$ ipython --no-banner

In [1]: import numpy as np

In [2]: np.set_printoptions(suppress=True, linewidth=160)

In [3]: mat = np.array([[0.5, -0.1, -1.2, -0.7, 0.7, 0.8],
   ...:     [1.5, 0.5, 0.1, -0.7, -0.8, -1.4],
   ...:     [-0.6, -0.3, -0.2, -1.1, 1.9, -0.7],
   ...:     [-1.9, -0.1, -0.5, 0.5, -0.7, -0.5],
   ...:     [-2.4, -0.3, 0.3, 0.5, -0.4, 0.4],
   ...:     [-1.0, 1.8, -0.7, -0.1, 1.3, -0.4],
   ...:     [-1.1, 1.77, -0.75, -0.11, 1.3, -0.37]])

In [4]: th = np.radians(90)

In [5]: r_ = np.eye(6)

In [6]: r_[5, 5] = r_[2, 2] = np.cos(th)

In [7]: r_[5, 2], r_[2, 5] = -np.sin(th), np.sin(th)

In [8]: r_.round(2) + 0
Out[8]: 
array([[ 1.,  0.,  0.,  0.,  0.,  0.],
       [ 0.,  1.,  0.,  0.,  0.,  0.],
       [ 0.,  0.,  0.,  0.,  0.,  1.],
       [ 0.,  0.,  0.,  1.,  0.,  0.],
       [ 0.,  0.,  0.,  0.,  1.,  0.],
       [ 0.,  0., -1.,  0.,  0.,  0.]])

In [9]: A2 = mat @ r_.T

In [10]: np.round(np.linalg.svd(mat, compute_uv=False), 2), np.round(np.linalg.svd(A2, compute_uv=False), 2)
Out[10]: 
(array([4.16, 3.51, 2.27, 1.74, 1.2 , 0.43]),
 array([4.16, 3.51, 2.27, 1.74, 1.2 , 0.43]))

In [11]: A2.round(2)
Out[11]: 
array([[ 0.5 , -0.1 ,  0.8 , -0.7 ,  0.7 ,  1.2 ],
       [ 1.5 ,  0.5 , -1.4 , -0.7 , -0.8 , -0.1 ],
       [-0.6 , -0.3 , -0.7 , -1.1 ,  1.9 ,  0.2 ],
       [-1.9 , -0.1 , -0.5 ,  0.5 , -0.7 ,  0.5 ],
       [-2.4 , -0.3 ,  0.4 ,  0.5 , -0.4 , -0.3 ],
       [-1.  ,  1.8 , -0.4 , -0.1 ,  1.3 ,  0.7 ],
       [-1.1 ,  1.77, -0.37, -0.11,  1.3 ,  0.75]])

In [12]: O, r_ = np.linalg.qr(mat)

In [13]: print(np.allclose(r_.T @ r_, mat.T @ mat))
True

In [14]: np.round(O @ r_, 2)
Out[14]: 
array([[ 0.5 , -0.1 , -1.2 , -0.7 ,  0.7 ,  0.8 ],
       [ 1.5 ,  0.5 ,  0.1 , -0.7 , -0.8 , -1.4 ],
       [-0.6 , -0.3 , -0.2 , -1.1 ,  1.9 , -0.7 ],
       [-1.9 , -0.1 , -0.5 ,  0.5 , -0.7 , -0.5 ],
       [-2.4 , -0.3 ,  0.3 ,  0.5 , -0.4 ,  0.4 ],
       [-1.  ,  1.8 , -0.7 , -0.1 ,  1.3 , -0.4 ],
       [-1.1 ,  1.77, -0.75, -0.11,  1.3 , -0.37]])

In [15]: A2 = np.c_[mat[:, :2] @ np.array([[9, 2], [9, 1]]), np.array([-5, 5, 1, 1, 3, 5, -4])]

In [16]: A2.round(2)
Out[16]: 
array([[  3.6 ,   0.9 ,  -5.  ],
       [ 18.  ,   3.5 ,   5.  ],
       [ -8.1 ,  -1.5 ,   1.  ],
       [-18.  ,  -3.9 ,   1.  ],
       [-24.3 ,  -5.1 ,   3.  ],
       [  7.2 ,  -0.2 ,   5.  ],
       [  6.03,  -0.43,  -4.  ]])

In [17]: np.round(np.linalg.lstsq(mat, A2[:, 0])[0], 2) + 0
Out[17]: array([9., 9., 0., 0., 0., 0.])

In [18]: np.round(np.linalg.norm(np.linalg.qr(mat)[0].T @ A2, axis=0) ** 2 / ((A2 ** 2).sum(axis=0) + 1e-12), 2)
Out[18]: array([1.  , 1.  , 0.61])

In [19]: np.linalg.matrix_rank(A2)
Out[19]: np.int64(3)

In [20]: print(np.linalg.matrix_rank(np.c_[mat, A2]))
7

In [21]: x = np.array([3, -1, -3, -3, 1, -1])

In [22]: y = mat @ x

In [23]: np.round(np.linalg.pinv(mat) @ mat, 2) + 0
Out[23]: 
array([[1., 0., 0., 0., 0., 0.],
       [0., 1., 0., 0., 0., 0.],
       [0., 0., 1., 0., 0., 0.],
       [0., 0., 0., 1., 0., 0.],
       [0., 0., 0., 0., 1., 0.],
       [0., 0., 0., 0., 0., 1.]])

In [24]: rng = np.random.default_rng(7559)

In [25]: y = y + 0.3 * rng.normal(size=7)

In [26]: y.round(2)
Out[26]: array([ 7.41,  6.61,  4.97, -6.26, -9.86, -0.15, -1.26])

In [27]: b, *_ = np.linalg.lstsq(mat, y)

In [28]: np.round(mat.T @ (y - mat @ b), 2) + 0
Out[28]: array([0., 0., 0., 0., 0., 0.])

In [29]: blk = np.stack([mat, 3 * mat, mat[::-1]])

In [30]: print(np.round(np.einsum("bij,cij->bc", blk, blk), 2))
[[ 39.42 118.27   4.19]
 [118.27 354.82  12.56]
 [  4.19  12.56  39.42]]

In [31]: blk.shape
Out[31]: (3, 7, 6)

In [32]: np.round(np.linalg.norm(blk, axis=(1, 2)), 2)
Out[32]: array([ 6.28, 18.84,  6.28])

In [33]: M = np.loadtxt("a.csv", delimiter=",")

In [34]: M
Out[34]: 
array([[ 1., -1.,  0.,  0.,  0.,  0.,  0.,  0.,  0.,  0.,  0.],
       [-1.,  2., -1.,  0.,  0.,  0.,  0.,  0.,  0.,  0.,  0.],
       [ 0., -1., -3., -1.,  0.,  0.,  0.,  0.,  0.,  0.,  0.],
       [ 0.,  0., -1.,  5., -1.,  0.,  0.,  0.,  0.,  0.,  0.],
       [ 0.,  0.,  0., -1.,  2., -1.,  0.,  0.,  0.,  0.,  0.],
       [ 0.,  0.,  0.,  0., -1.,  2., -1.,  0.,  0.,  0.,  0.],
       [ 0.,  0.,  0.,  0.,  0., -1., -2., -1.,  0.,  0.,  0.],
       [ 0.,  0.,  0.,  0.,  0.,  0., -1.,  5., -1.,  0.,  0.],
       [ 0.,  0.,  0.,  0.,  0.,  0.,  0., -1.,  3., -1.,  0.],
       [ 0.,  0.,  0.,  0.,  0.,  0.,  0.,  0., -1.,  0., -1.],
       [ 0.,  0.,  0.,  0.,  0.,  0.,  0.,  0.,  0., -1., -2.]])

In [35]: # symmetric

In [36]: ev, vecs = np.linalg.eigh(M)

In [37]: np.unique(ev.round(6) + 0, return_counts=True)[1]
Out[37]: array([1, 1, 1, 1, 1, 1, 1, 1, 1, 1, 1])

In [38]: np.round(np.linalg.eigvalsh(M @ M), 2)
Out[38]: array([ 0.01,  0.2 ,  1.  ,  5.66,  5.98,  7.46,  8.24,  8.92, 11.02, 29.6 , 30.91])

In [39]: f, r1 = M[10], M[0]

In [40]: print(f @ r1)
0.0

In [41]: p = (f @ r1) / (f @ f) * f

In [42]: r1 - p
Out[42]: array([ 1., -1.,  0.,  0.,  0.,  0.,  0.,  0.,  0.,  0.,  0.])

In [43]: print(np.round(np.linalg.norm(f + r1) ** 2 + np.linalg.norm(f - r1) ** 2, 2))
14.0

In [44]: print((r1 - p) @ f)
0.0

In [45]: print(np.outer(f, r1))
[[ 0. -0.  0.  0.  0.  0.  0.  0.  0.  0.  0.]
 [ 0. -0.  0.  0.  0.  0.  0.  0.  0.  0.  0.]
 [ 0. -0.  0.  0.  0.  0.  0.  0.  0.  0.  0.]
 [ 0. -0.  0.  0.  0.  0.  0.  0.  0.  0.  0.]
 [ 0. -0.  0.  0.  0.  0.  0.  0.  0.  0.  0.]
 [ 0. -0.  0.  0.  0.  0.  0.  0.  0.  0.  0.]
 [ 0. -0.  0.  0.  0.  0.  0.  0.  0.  0.  0.]
 [ 0. -0.  0.  0.  0.  0.  0.  0.  0.  0.  0.]
 [ 0. -0.  0.  0.  0.  0.  0.  0.  0.  0.  0.]
 [-1.  1. -0. -0. -0. -0. -0. -0. -0. -0. -0.]
 [-2.  2. -0. -0. -0. -0. -0. -0. -0. -0. -0.]]

In [46]: W1 = np.array([[2, 1, 2, 1, 1],
    ...:     [1, 0, 2, 0, 1],
    ...:     [1, 0, 1, 3, 3],
    ...:     [0, 2, 0, 3, 3],
    ...:     [1, 2, 0, 2, 3],
    ...:     [0, 3, 1, 3, 3]])

In [47]: b = np.array([2, 0, 3, 0, 1])

In [48]: act = np.maximum(mat @ W1 + b, 0)

In [49]: act.round(2)
Out[49]: 
array([[2.4 , 2.9 , 3.4 , 0.  , 0.2 ],
       [4.8 , 0.  , 5.7 , 0.  , 0.  ],
       [2.2 , 0.  , 0.3 , 0.  , 0.  ],
       [0.  , 0.  , 0.  , 0.  , 0.  ],
       [0.  , 0.  , 0.  , 0.4 , 0.7 ],
       [2.4 , 0.2 , 3.5 , 0.  , 2.1 ],
       [2.12, 0.17, 3.22, 0.  , 1.88]])

In [50]: np.linalg.matrix_rank(act)
Out[50]: np.int64(5)

In [51]: C = np.array([[1, 5], [3, 1], [2, 3], [1, 1], [3, 5]])

In [52]: W1 @ C
Out[52]: 
array([[13, 23],
       [ 8, 16],
       [15, 26],
       [18, 20],
       [18, 24],
       [23, 24]])

In [53]: np.round(act @ C, 2)
Out[53]: 
array([[18.5 , 26.1 ],
       [16.2 , 41.1 ],
       [ 2.8 , 11.9 ],
       [ 0.  ,  0.  ],
       [ 2.5 ,  3.9 ],
       [16.3 , 33.2 ],
       [14.71, 29.83]])

In [54]: (act @ C).round(6).argmax(axis=1)
Out[54]: array([1, 1, 1, 0, 1, 1, 1])
